$ python -q
>>> import numpy as np
>>> np.set_printoptions(precision=2, suppress=True, linewidth=120)
>>> M = np.load("run19.npy")
>>> M
array([[0, 0, 1, 1],
       [0, 0, 1, 1],
       [1, 1, 0, 0],
       [1, 1, 0, 0]])
>>> np.round(np.linalg.eigvals(M), 2) + 0
array([-2.,  2.,  0.,  0.])
>>> np.round(np.poly(M), 2) + 0
array([ 1.,  0., -4.,  0.,  0.])
>>> np.einsum("ij,ji->", M, M)
np.int64(8)
>>> round(float(np.linalg.det(M.T)), 2)
0.0
>>> left, sigma, vt = np.linalg.svd(M)
>>> np.argmax(sigma[:-1] / (sigma[1:] + 1e-6)) + 1
np.int64(2)
>>> A2 = left[:, :2] @ np.diag(sigma[:2]) @ vt[:2]
>>> np.linalg.matrix_rank(M, rtol=0.05)
np.int64(2)
>>> A2.round(2) + 0
array([[0., 0., 1., 1.],
       [0., 0., 1., 1.],
       [1., 1., 0., 0.],
       [1., 1., 0., 0.]])
>>> np.linalg.matrix_rank(A2)
np.int64(2)
>>> np.round(np.linalg.norm(M - A2) / np.linalg.norm(M), 2)
np.float64(0.0)
>>> np.round(np.linalg.norm(M - A2, 2), 2), np.round(sigma[2], 2)
(np.float64(0.0), np.float64(0.0))
>>> evals, vecs = np.linalg.eigh(M)
>>> x = np.array([2, 1, 3, 2])
>>> np.linalg.eigvalsh(M[1:, 1:])
array([-1.41,  0.  ,  1.41])
>>> np.abs(M).sum(axis=1).max(), np.abs(evals).max()
(np.int64(2), np.float64(2.0))
>>> evals, vecs = np.linalg.eigh(M)
>>> np.round(np.linalg.svd(M, compute_uv=False), 2) + 0
array([2., 2., 0., 0.])
>>> np.abs(vecs[:, -1]).round(6).argmax()
np.int64(0)
>>> (evals > 1e-8).sum(), (evals < -1e-8).sum()
(np.int64(1), np.int64(1))
>>> np.round(evals.sum(), 2), np.trace(M)
(np.float64(-0.0), np.int64(0))
>>> round(np.linalg.det(M), 2)
np.float64(0.0)
>>> np.trace(M)
np.int64(0)
>>> M @ M
array([[2, 2, 0, 0],
       [2, 2, 0, 0],
       [0, 0, 2, 2],
       [0, 0, 2, 2]])
>>> np.round(np.abs(np.linalg.eigvals(M)).max(), 2)
np.float64(2.0)
>>> np.allclose(M, M.T)
True
>>> J = np.loadtxt("case17.csv", delimiter=",")
>>> J
array([[ -1.,  -9.,  -2.],
       [-10., -17.,  -6.],
       [ -9., -26.,  -7.],
       [ -2., -34.,  -1.],
       [  4., -42.,  -9.],
       [  3., -44., -18.],
       [ 12., -42., -26.],
       [  6., -42., -26.],
       [  0., -44., -24.],
       [ -7., -40., -21.],
       [ -7., -41., -29.],
       [ -4., -37., -22.],
       [ -8., -37., -23.],
       [-13., -44., -16.],
       [-17., -47., -24.],
       [-26., -53., -31.],
       [-29., -53., -22.],
       [-38., -52., -14.],
       [-37., -49., -22.],
       [-36., -50., -23.],
       [-29., -47., -25.],
       [-25., -45., -28.],
       [-17., -51., -30.],
       [-21., -51., -33.]])
>>> D = np.linalg.norm(J[:, None] - J[None], axis=-1)
>>> np.flatnonzero(D[10] < D.mean() / 2)
array([ 8,  9, 10, 11, 12])
>>> (D + 1e9 * np.eye(24)).round(6).argmin(axis=1)
array([ 1,  2,  1,  2,  5,  8,  7,  6,  7, 12, 12, 12,  9,  9, 22, 23, 20, 18, 19, 18, 21, 20, 23, 22])
>>> D[:5, :5]
array([[ 0.  , 12.69, 19.44, 25.04, 34.1 ],
       [12.69,  0.  ,  9.11, 19.44, 28.81],
       [19.44,  9.11,  0.  , 12.21, 20.71],
       [25.04, 19.44, 12.21,  0.  , 12.81],
       [34.1 , 28.81, 20.71, 12.81,  0.  ]])
>>> O, vecs = np.linalg.qr(J[:, :2])[0], np.linalg.qr(J[:, 2:])[0]
>>> sigma = np.linalg.svd(O.T @ vecs, compute_uv=False)
>>> np.degrees(np.arccos(sigma.clip(0, 1)))
array([16.65])
>>> sigma
array([0.96])
>>> J - J[0]
array([[  0.,   0.,   0.],
       [ -9.,  -8.,  -4.],
       [ -8., -17.,  -5.],
       [ -1., -25.,   1.],
       [  5., -33.,  -7.],
       [  4., -35., -16.],
       [ 13., -33., -24.],
       [  7., -33., -24.],
       [  1., -35., -22.],
       [ -6., -31., -19.],
       [ -6., -32., -27.],
       [ -3., -28., -20.],
       [ -7., -28., -21.],
       [-12., -35., -14.],
       [-16., -38., -22.],
       [-25., -44., -29.],
       [-28., -44., -20.],
       [-37., -43., -12.],
       [-36., -40., -20.],
       [-35., -41., -21.],
       [-28., -38., -23.],
       [-24., -36., -26.],
       [-16., -42., -28.],
       [-20., -42., -31.]])
>>> round(np.linalg.norm(J), 2)
np.float64(254.24)
>>> np.count_nonzero(J)
np.int64(71)
>>> gram = np.cov(J, rowvar=False)
>>> np.median(J, axis=0)
array([ -9.5, -44. , -22.5])
>>> np.argwhere(np.triu(np.abs(np.corrcoef(J.T)) > 0.8, 1))
array([], shape=(0, 2), dtype=int64)
>>> np.linalg.eigvalsh(gram)[::-1]
array([279.63, 109.61,  24.36])
>>> np.polyfit(J[:, 2], J[:, 1], 1)
array([  0.86, -24.17])
>>> cen = (J - J.mean(axis=0)) / J.std(axis=0)
>>> cen.std(axis=0)
array([1., 1., 1.])
>>> np.argwhere(np.abs(cen) > 2)
array([[0, 1],
       [0, 2],
       [1, 1],
       [3, 2]])
>>> coef = np.linalg.lstsq(np.delete(cen, 0, axis=1), cen[:, 0])[0]
>>> coef
array([ 0.64, -0.19])
>>> np.round(1 - np.var(cen[:, 0] - np.delete(cen, 0, axis=1) @ coef), 2)
np.float64(0.27)
>>> E = np.array([[-1.33, 1.6, -0.14],
...     [3.2, 1.24, -0.64],
...     [-2.84, 4.01, -3.88],
...     [-11.08, -3.31, -0.4],
...     [4.09, 2.11, -5.78],
...     [0.27, -2.45, 0.11],
...     [-2.82, 1.34, -1.48],
...     [3.0, -0.6, -1.63],
...     [-3.47, -1.96, -0.8],
...     [-4.24, -4.21, -0.05],
...     [1.86, 7.81, -1.4],
...     [-1.13, -4.61, 0.23],
...     [0.94, -2.09, 1.79],
...     [-13.21, -8.2, 3.75],
...     [5.4, 5.75, -2.65]])
>>> cen = E - E.mean(axis=0)
>>> left, sigma, vt = np.linalg.svd(cen, full_matrices=False)
>>> np.abs(left[:, 0]).argmax()
np.int64(13)
>>> vt[0] * np.sign(vt[0, np.abs(vt[0]).argmax()])
array([ 0.78,  0.58, -0.25])
>>> sigma ** 2 / (sigma ** 2).sum()
array([0.8 , 0.15, 0.04])
>>> round(float((sigma ** 2).sum() ** 2 / (sigma ** 4).sum()), 2)
1.49
>>> mat = np.load("m.npy")
>>> mat
array([[-5.,  5.,  2.,  3.],
       [ 1., -3.,  0., -1.],
       [ 0., -2., -4.,  0.],
       [-3.,  5.,  2.,  1.]])
>>> evals, vecs = np.linalg.eig(mat)
>>> np.sort(np.linalg.eigvals(np.linalg.inv(mat)))
array([-0.5 , -0.5 , -0.33, -0.25])
>>> np.round(mat @ vecs[:, 0] - evals[0] * vecs[:, 0], 2) + 0
array([0., 0., 0., 0.])
>>> np.sort(np.linalg.eigvals(mat @ mat))
array([ 4.,  4.,  9., 16.])
>>> np.round(np.prod(evals), 2)
np.float64(48.0)
>>> O = mat.astype(float).copy()
>>> for j in range(4):
...     O[:, j] -= O[:, :j] @ (O[:, :j].T @ O[:, j])
...     O[:, j] /= np.linalg.norm(O[:, j])
... 
>>> np.round(O.T @ mat, 2) + 0
array([[ 5.92, -7.27, -2.7 , -3.21],
       [ 0.  ,  3.19,  2.62, -0.11],
       [ 0.  ,  0.  ,  3.14, -0.13],
       [ 0.  ,  0.  ,  0.  ,  0.81]])
>>> A2 = np.array([[1, 1, 1], [1, 1, 1]])
>>> W2 = np.kron(A2, mat)
>>> np.linalg.matrix_rank(W2)
np.int64(4)
>>> W2
array([[-5.,  5.,  2.,  3., -5.,  5.,  2.,  3., -5.,  5.,  2.,  3.],
       [ 1., -3.,  0., -1.,  1., -3.,  0., -1.,  1., -3.,  0., -1.],
       [ 0., -2., -4.,  0.,  0., -2., -4.,  0.,  0., -2., -4.,  0.],
       [-3.,  5.,  2.,  1., -3.,  5.,  2.,  1., -3.,  5.,  2.,  1.],
       [-5.,  5.,  2.,  3., -5.,  5.,  2.,  3., -5.,  5.,  2.,  3.],
       [ 1., -3.,  0., -1.,  1., -3.,  0., -1.,  1., -3.,  0., -1.],
       [ 0., -2., -4.,  0.,  0., -2., -4.,  0.,  0., -2., -4.,  0.],
       [-3.,  5.,  2.,  1., -3.,  5.,  2.,  1., -3.,  5.,  2.,  1.]])
>>> np.linalg.lstsq(W2[:-1].T, W2[-1])[2]
np.int32(4)
>>> np.abs(np.diag(np.linalg.qr(W2)[1])) > 1e-9
array([ True,  True,  True,  True, False, False, False, False])
>>> np.unique(W2.round(6), axis=0).shape
(4, 12)
>>> ang = np.radians(45)
>>> r_ = np.eye(4)
>>> r_[2, 2] = r_[0, 0] = np.cos(ang)
>>> r_[2, 0], r_[0, 2] = -np.sin(ang), np.sin(ang)
>>> r_
array([[ 0.71,  0.  ,  0.71,  0.  ],
       [ 0.  ,  1.  ,  0.  ,  0.  ],
       [-0.71,  0.  ,  0.71,  0.  ],
       [ 0.  ,  0.  ,  0.  ,  1.  ]])
>>> A2 = mat @ r_.T
>>> np.linalg.svd(mat, compute_uv=False), np.linalg.svd(A2, compute_uv=False)
(array([10.75,  3.73,  1.72,  0.7 ]), array([10.75,  3.73,  1.72,  0.7 ]))
>>> np.round(np.linalg.det(r_), 2), round(np.trace(r_), 2)
(np.float64(1.0), np.float64(3.41))
>>> A2
array([[-2.12,  5.  ,  4.95,  3.  ],
       [ 0.71, -3.  , -0.71, -1.  ],
       [-2.83, -2.  , -2.83,  0.  ],
       [-0.71,  5.  ,  3.54,  1.  ]])
>>> np.allclose(mat @ mat.T, A2 @ A2.T)
True
>>> np.allclose(np.linalg.norm(mat, axis=1), np.linalg.norm(A2, axis=1))
True
>>> F = np.loadtxt("arr.csv", delimiter=",")
>>> F
array([[ 0.99, -0.06, -0.07],
       [-0.06,  0.56, -0.49],
       [-0.07, -0.49,  0.45]])
>>> np.allclose(F[:-1].T @ np.linalg.lstsq(F[:-1].T, F[-1])[0], F[-1])
True
>>> np.linalg.lstsq(F[:-1].T, F[-1])[2]
np.int32(2)
>>> F @ np.linalg.pinv(F) @ F
array([[ 0.99, -0.06, -0.07],
       [-0.06,  0.56, -0.49],
       [-0.07, -0.49,  0.45]])
>>> np.round(np.trace(np.linalg.pinv(F) @ F), 2)
np.float64(2.0)
>>> A2 = np.array([[3, -3], [0, 1]])
>>> A = A2.T @ A2
>>> A
array([[ 9, -9],
       [-9, 10]])
>>> # equal to its transpose
>>> rng = np.random.default_rng(64963)
>>> z = rng.permutation(2)
>>> A2 = A[:, z] * rng.choice([-1, 1], 2)
>>> A2
array([[-9, -9],
       [10,  9]])
>>> left, _, vt = np.linalg.svd(A.T @ A2)
>>> z
array([1, 0])
>>> A2 = np.linalg.inv(A)
>>> np.allclose(A2, A.T)
False
>>> round(float(np.linalg.det(A) * np.linalg.det(A2)), 2)
1.0
>>> np.linalg.inv(A2)
array([[ 9., -9.],
       [-9., 10.]])
>>> np.round(np.linalg.cond(A), 2)
np.float64(38.08)
>>> np.round(np.linalg.slogdet(A)[0], 2)
np.float64(1.0)
>>> A @ A2
array([[1., 0.],
       [0., 1.]])
>>> (np.abs(A2) > 1e-9).astype(int)
array([[1, 1],
       [1, 1]])
>>> A2
array([[1.11, 1.  ],
       [1.  , 1.  ]])
>>> evals, vecs = np.linalg.eigh(A)
>>> np.linalg.svd(A, compute_uv=False)
array([18.51,  0.49])
>>> np.abs(vecs[:, -1])
array([0.69, 0.73])
>>> np.linalg.eigvalsh(A + 4 * np.eye(2))
array([ 4.49, 22.51])
>>> np.round(vecs.T @ vecs, 2) + 0
array([[1., 0.],
       [0., 1.]])
>>> (evals > 1e-8).sum(), (evals < -1e-8).sum()
(np.int64(2), np.int64(0))
>>> evals, vecs = np.linalg.eig(A)
>>> np.round(np.prod(evals), 2)
np.float64(9.0)
>>> np.sort(np.linalg.eigvals(np.linalg.inv(A)))
array([0.05, 2.06])
>>> evals
array([ 0.49, 18.51])
>>> sigma = 3 * 0.7 ** np.arange(3)
>>> m1 = rng.normal(size=(11, 3)) * rng.permutation(sigma)
>>> m1
array([[ 2.03,  2.09,  1.11],
       [-2.33, -0.98, -1.78],
       [ 0.7 ,  1.39,  0.41],
       [ 0.95, -2.33,  1.63],
       [-0.61, -4.33, -0.3 ],
       [-2.86,  3.33, -1.69],
       [-0.11, -2.3 , -3.72],
       [-1.53, -0.33, -4.48],
       [ 1.6 ,  0.45,  0.69],
       [ 0.18, -1.8 ,  1.8 ],
       [ 3.92, -0.56, -0.65]])
>>> W2 = m1[[4, 2]].astype(float)
>>> for _ in range(6):
...     z = np.linalg.norm(m1[:, None] - W2, axis=-1).argmin(axis=1)
...     W2 = np.array([m1[z == j].mean(axis=0) for j in range(2)])
... 
>>> z
array([1, 0, 1, 0, 0, 1, 0, 1, 1, 0, 1])
>>> np.bincount(z)
array([5, 6])
>>> W2
array([[-0.38, -2.35, -0.47],
       [ 0.64,  1.06, -0.77]])
>>> W2[1] - W2[0]
array([ 1.03,  3.41, -0.29])
>>> A2 = np.c_[m1[:, :2] @ np.array([[1, 2], [1, 2]]), np.array([-4, -5, 4, 0, -4, 3, -4, -7, 3, -6, 7])]
>>> A2
array([[ 4.12,  8.24, -4.  ],
       [-3.31, -6.62, -5.  ],
       [ 2.09,  4.18,  4.  ],
       [-1.38, -2.76,  0.  ],
       [-4.94, -9.87, -4.  ],
       [ 0.47,  0.94,  3.  ],
       [-2.41, -4.81, -4.  ],
       [-1.86, -3.71, -7.  ],
       [ 2.05,  4.1 ,  3.  ],
       [-1.62, -3.24, -6.  ],
       [ 3.36,  6.71,  7.  ]])
>>> np.round(np.linalg.norm(A2 - m1 @ np.linalg.lstsq(m1, A2)[0], axis=0), 2) + 0
array([ 0.  ,  0.  , 11.88])
>>> np.linalg.norm(np.linalg.qr(m1)[0].T @ A2, axis=0) ** 2 / ((A2 ** 2).sum(axis=0) + 1e-12)
array([1.  , 1.  , 0.41])
>>> np.linalg.matrix_rank(np.c_[m1, A2])
np.int64(4)
>>> np.linalg.matrix_rank(A2)
np.int64(2)
